In [1]: import numpy as np

In [2]: np.set_printoptions(precision=2, suppress=True, linewidth=200, legacy="1.25")

In [3]: E = np.load("case7.npy")

In [4]: E
Out[4]: 
array([[4, 1, 3, 1],
       [1, 4, 3, 1],
       [3, 3, 4, 2],
       [1, 1, 2, 2]])

In [5]: left, sigma, vt = np.linalg.svd(E)

In [6]: evecs = vt[:(sigma > 1e-8).sum()]

In [7]: rng = np.random.default_rng(3)

In [8]: x0 = E[2] + 4 * E[1] + rng.integers(2) * np.eye(4)[2]

In [9]: x0
Out[9]: array([ 7., 19., 17.,  6.])

In [10]: np.allclose(evecs.T @ evecs @ x0, x0)
Out[10]: False

In [11]: np.linalg.matrix_rank(np.vstack([E, x0]))
Out[11]: 4

In [12]: np.diag(evecs.T @ evecs)
Out[12]: array([0.86, 0.86, 0.43, 0.86])

In [13]: x0 = np.array([3, 2, 0, 2])

In [14]: h = np.maximum(E @ x0, 0)

In [15]: np.flatnonzero(h > 1e-9)
Out[15]: array([0, 1, 2, 3])

In [16]: print(h)
[16 13 19  9]

In [17]: E * (h > 1e-9)[:, None]
Out[17]: 
array([[4, 1, 3, 1],
       [1, 4, 3, 1],
       [3, 3, 4, 2],
       [1, 1, 2, 2]])

In [18]: np.maximum(E @ x0, 0) - np.maximum(-E @ x0, 0)
Out[18]: array([16, 13, 19,  9])

In [19]: w, evecs = np.linalg.eigh(E)

In [20]: (w > 1e-8).sum(), (w < -1e-8).sum()
Out[20]: (3, 0)

In [21]: np.round(w.sum(), 2), np.trace(E)
Out[21]: (14.0, 14)

In [22]: np.round(evecs.T @ E @ evecs, 2) + 0
Out[22]: 
array([[0.  , 0.  , 0.  , 0.  ],
       [0.  , 1.47, 0.  , 0.  ],
       [0.  , 0.  , 3.  , 0.  ],
       [0.  , 0.  , 0.  , 9.53]])

In [23]: np.unique(w.round(6) + 0, return_counts=True)[1]
Out[23]: array([1, 1, 1, 1])

In [24]: np.round(np.linalg.eigvalsh(E @ E), 2) + 0
Out[24]: array([ 0.  ,  2.16,  9.  , 90.84])
